In [1]: import numpy as np

In [2]: np.set_printoptions(suppress=True, linewidth=200)

In [3]: r0 = np.array([5, 2, -3, -4])

In [4]: mat = r0[np.abs(np.subtract.outer(np.arange(4), np.arange(4)))]

In [5]: print(mat)
[[ 5  2 -3 -4]
 [ 2  5  2 -3]
 [-3  2  5  2]
 [-4 -3  2  5]]

In [6]: # equal to its transpose

In [7]: w, vecs = np.linalg.eigh(mat)

In [8]: print(round(float(w.sum()), 2), np.trace(mat))
20.0 20

In [9]: print(np.round(vecs @ np.diag(w) @ vecs.T, 2))
[[ 5.  2. -3. -4.]
 [ 2.  5.  2. -3.]
 [-3.  2.  5.  2.]
 [-4. -3.  2.  5.]]

In [10]: print(w.round(2))
[ 0.17  0.84  7.16 11.83]

In [11]: print(np.round(np.linalg.svd(mat, compute_uv=False), 2))
[11.83  7.16  0.84  0.17]

In [12]: print(np.round(vecs.T @ mat @ vecs, 2) + 0)
[[ 0.17  0.    0.    0.  ]
 [ 0.    0.84  0.    0.  ]
 [ 0.    0.    7.16  0.  ]
 [ 0.    0.    0.   11.83]]

In [13]: print(np.round(np.linalg.eigvalsh(mat + 4 * np.eye(4)), 2))
[ 4.17  4.84 11.16 15.83]

In [14]: print(np.round(vecs.T @ vecs, 2) + 0)
[[1. 0. 0. 0.]
 [0. 1. 0. 0.]
 [0. 0. 1. 0.]
 [0. 0. 0. 1.]]

In [15]: x0 = np.ones(4)

In [16]: for _ in range(3):
    ...:     x0 = mat @ x0
    ...:     x0 /= np.linalg.norm(x0)
    ...:     print(round(x0 @ mat @ x0, 2))
    ...: 
7.0
7.16
7.16

In [17]: print(x0.round(2))
[-0.11  0.7   0.7  -0.11]

In [18]: print(round(np.linalg.eigvalsh(mat)[-1], 2))
11.83

In [19]: M2 = np.array([[-5, -6, -9, -5, 4, -2, -8, -5, 4],
    ...:     [-8, -9, 3, -6, 9, -1, 6, -6, 1],
    ...:     [8, 0, 1, -1, 7, 1, 4, 7, -7],
    ...:     [-8, -1, -7, 1, -7, -6, 6, 4, 5],
    ...:     [0, 7, -2, 9, -2, 6, -2, 9, -3],
    ...:     [-1, 2, -2, -9, -7, -3, 0, 5, -7],
    ...:     [1, -5, -6, -7, 1, 0, -5, -3, -4],
    ...:     [2, -8, -6, 7, -5, -9, -6, -7, -3],
    ...:     [4, 3, 2, 6, 1, 6, 0, -8, 8]])

In [20]: M = np.tril(M2)

In [21]: print(M)
[[-5  0  0  0  0  0  0  0  0]
 [-8 -9  0  0  0  0  0  0  0]
 [ 8  0  1  0  0  0  0  0  0]
 [-8 -1 -7  1  0  0  0  0  0]
 [ 0  7 -2  9 -2  0  0  0  0]
 [-1  2 -2 -9 -7 -3  0  0  0]
 [ 1 -5 -6 -7  1  0 -5  0  0]
 [ 2 -8 -6  7 -5 -9 -6 -7  0]
 [ 4  3  2  6  1  6  0 -8  8]]

In [22]: # triangular: eigenvalues sit on the diagonal

In [23]: print(np.linalg.matrix_power(M, 2))
[[  25    0    0    0    0    0    0    0    0]
 [ 112   81    0    0    0    0    0    0    0]
 [ -32    0    1    0    0    0    0    0    0]
 [ -16    8  -14    1    0    0    0    0    0]
 [-144  -86  -61   -9    4    0    0    0    0]
 [  48  -64   81  -45   35    9    0    0    0]
 [  38   84   71   37   -7    0   25    0    0]
 [ -61   98   51   36  102   90   72   49    0]
 [ -66   74   10  -47    4  102   48   -8   64]]

In [24]: print(round(float(np.linalg.norm(M, 2)), 2))
20.97

In [25]: print(round(np.linalg.norm(M[1], 1), 2), np.round(np.linalg.norm(M[1], np.inf), 2))
17.0 9.0

In [26]: print(np.linalg.norm(M, axis=1).argmax())
7

In [27]: print(np.round(np.linalg.norm(M, "nuc"), 2))
89.54

In [28]: print(np.round(np.linalg.norm(M[1] - M[0]), 2))
9.49

In [29]: print(np.round(np.linalg.norm(M, axis=1), 2))
[ 5.   12.04  8.06 10.72 11.75 12.17 11.7  18.55 15.17]

In [30]: print(round(np.linalg.norm(M) ** 2 / np.linalg.norm(M, 2) ** 2, 2))
3.06

In [31]: print(np.round(np.linalg.norm(M, axis=0), 2))
[15.46 15.26 11.58 17.23  8.94 11.22  7.81 10.63  8.  ]

In [32]: q = mat.astype(float).copy()

In [33]: for j in range(4):
    ...:     q[:, j] -= q[:, :j] @ (q[:, :j].T @ q[:, j])
    ...:     q[:, j] /= np.linalg.norm(q[:, j])
    ...: 

In [34]: print(np.round(q.T @ mat, 2) + 0)
[[ 7.35  3.54 -4.63 -7.08]
 [ 0.    5.43  4.49 -1.65]
 [ 0.    0.    0.67  1.  ]
 [ 0.    0.    0.    0.45]]

In [35]: print(np.round(q.T @ q, 2) + 0)
[[1. 0. 0. 0.]
 [0. 1. 0. 0.]
 [0. 0. 1. 0.]
 [0. 0. 0. 1.]]

In [36]: F = np.loadtxt("arr.csv", delimiter=",")

In [37]: print(F)
[[ 0. -4. -2. -2. -3. -2. -1.]
 [ 0. -8. -4. -4. -6. -4. -2.]
 [ 0.  8.  4.  4.  6.  4.  2.]
 [ 0. -8. -4. -4. -6. -4. -2.]
 [ 0.  4.  2.  2.  3.  2.  1.]
 [ 0.  8.  4.  4.  6.  4.  2.]
 [ 0.  8.  4.  4.  6.  4.  2.]]

In [38]: # row 3 repeats row 1

In [39]: def softmax(z):
    ...:     e = np.exp(z - z.max(axis=-1, keepdims=True))
    ...:     return e / e.sum(axis=-1, keepdims=True)
    ...: 

In [40]: print(np.round(softmax(F).sum(axis=1), 2))
[1. 1. 1. 1. 1. 1. 1.]

In [41]: print(np.round(softmax(F[1]), 2) + 0)
[0.84 0.   0.02 0.02 0.   0.02 0.11]

In [42]: att = F @ F.T / np.sqrt(7)

In [43]: print(np.round(softmax(att)[1] @ F, 2))
[ 0. -8. -4. -4. -6. -4. -2.]

In [44]: print(np.round(softmax(att + np.triu(np.full(att.shape, -np.inf), 1)), 2) + 0)
[[1.   0.   0.   0.   0.   0.   0.  ]
 [0.   1.   0.   0.   0.   0.   0.  ]
 [0.   0.   1.   0.   0.   0.   0.  ]
 [0.   0.5  0.   0.5  0.   0.   0.  ]
 [0.   0.   1.   0.   0.   0.   0.  ]
 [0.   0.   0.5  0.   0.   0.5  0.  ]
 [0.   0.   0.33 0.   0.   0.33 0.33]]

In [45]: print(np.round(softmax(att), 2) + 0)
[[0.   0.5  0.   0.5  0.   0.   0.  ]
 [0.   0.5  0.   0.5  0.   0.   0.  ]
 [0.   0.   0.33 0.   0.   0.33 0.33]
 [0.   0.5  0.   0.5  0.   0.   0.  ]
 [0.   0.   0.33 0.   0.   0.33 0.33]
 [0.   0.   0.33 0.   0.   0.33 0.33]
 [0.   0.   0.33 0.   0.   0.33 0.33]]

In [46]: arr = np.loadtxt("case1.csv", delimiter=",")

In [47]: print(arr)
[[-10.55 -20.3   30.06 -31.33  28.37  18.79  -0.39 -10.6   21.41  29.93   0.76  29.56]
 [-10.9  -21.15  30.78 -31.95  30.49  20.27   0.07 -11.35  20.09  30.83  -1.79  29.93]
 [ -9.16 -21.56  30.84 -28.74  30.34  19.38   0.54  -9.01  19.59  28.54  -1.01  30.16]
 [ -9.88 -20.12  29.49 -30.97  30.19  20.27   0.91 -10.87  20.95  30.87   0.41  29.62]
 [ -9.94 -19.44  30.23 -30.76  31.67  20.18   0.87  -8.58  20.68  30.3    0.15  30.4 ]
 [ -9.41 -19.6   29.21 -29.26  29.35  20.31  -0.62  -9.1   17.99  30.08  -1.18  28.63]
 [ -8.94 -20.62  29.01 -29.2   31.15  19.37  -0.31  -8.44  18.63  30.97   1.71  29.29]
 [-10.77 -21.06  29.17 -28.35  29.94  20.27  -0.38 -10.6   20.79  28.61   0.69  30.33]
 [ -9.79 -19.52  30.65 -30.4   28.44  20.47   1.11 -10.17  19.92  28.75  -0.34  29.42]
 [-10.4  -21.34  29.02 -29.65  30.33  19.27  -0.25  -8.03  21.11  31.56   0.17  31.68]
 [-10.07 -21.81  28.62 -28.58  30.33  20.14   0.79  -9.19  19.55  30.55  -1.08  29.4 ]
 [ -9.91 -20.8   30.07 -29.97  30.75  19.99  -0.11  -8.92  17.15  28.58   0.9   30.56]
 [-11.05 -19.67  29.67 -29.5   30.25  21.75   0.77 -12.05  18.69  30.01  -0.48  31.2 ]
 [ -8.43 -20.76  29.03 -30.25  29.61  18.65  -0.87 -10.52  19.55  30.39  -0.39  28.38]
 [ -8.69 -20.17  32.38 -30.14  28.44  21.78  -0.45  -9.39  18.68  29.7   -0.32  30.21]
 [-10.24 -20.44  31.44 -28.22  30.78  21.08  -1.06 -11.58  19.72  30.42  -0.17  30.61]
 [-10.64 -20.87  29.52 -28.9   28.88  18.53   0.22  -8.7   20.43  30.33   1.15  28.52]
 [-10.15 -19.99  30.35 -29.66  29.28  20.07   0.37  -9.19  19.32  30.3    1.12  30.24]
 [-10.63 -20.36  29.3  -30.53  30.11  19.42   1.59 -10.48  19.6   30.96  -0.44  30.03]
 [-11.47 -18.6   29.85 -31.17  30.2   17.67   0.65  -7.66  20.04  28.14   2.43  28.87]
 [ -9.66 -21.29  30.31 -30.74  29.36  20.13  -0.11  -9.01  21.07  30.29   1.98  29.56]
 [ -9.34 -18.06  31.56 -29.73  32.98  21.02   0.95 -10.3   20.9   29.65   0.17  30.82]
 [-10.26 -20.1   30.89 -28.7   30.73  18.5   -2.18  -8.83  19.93  30.24  -1.02  28.98]
 [ -9.37 -17.9   30.92 -29.58  30.94  19.22  -0.64  -8.49  19.35  30.33  -0.19  29.35]
 [ -9.44 -19.88  29.44 -29.36  29.5   20.49  -0.05  -8.73  18.69  28.82  -0.6   29.79]
 [-10.25 -22.05  29.86 -28.92  29.81  20.07  -0.89 -10.23  19.84  30.38   0.72  30.73]
 [-10.41 -19.68  28.64 -30.56  29.71  18.51   1.44  -9.8   21.    29.53  -0.21  30.18]
 [-11.32 -19.76  30.43 -29.24  33.17  18.99  -0.88  -9.65  20.63  30.15   0.57  29.32]
 [ -9.52 -18.3   29.12 -31.82  29.83  19.01   0.35  -9.05  19.55  29.86  -0.28  29.77]]

In [48]: hat = arr @ np.linalg.solve(arr.T @ arr, arr.T)

In [49]: print(round(float(np.trace(hat)), 2))
12.0

In [50]: print(np.round(np.diag(hat), 2))
[0.37 0.39 0.64 0.26 0.23 0.34 0.48 0.45 0.27 0.61 0.45 0.59 0.5  0.54 0.49 0.37 0.39 0.24 0.39 0.59 0.39 0.58 0.46 0.35 0.25 0.24 0.31 0.45 0.37]

In [51]: print(np.round(hat @ arr[:, 7], 2))
[-10.6  -11.35  -9.01 -10.87  -8.58  -9.1   -8.44 -10.6  -10.17  -8.03  -9.19  -8.92 -12.05 -10.52  -9.39 -11.58  -8.7   -9.19 -10.48  -7.66  -9.01 -10.3   -8.83  -8.49  -8.73 -10.23  -9.8   -9.65
  -9.05]
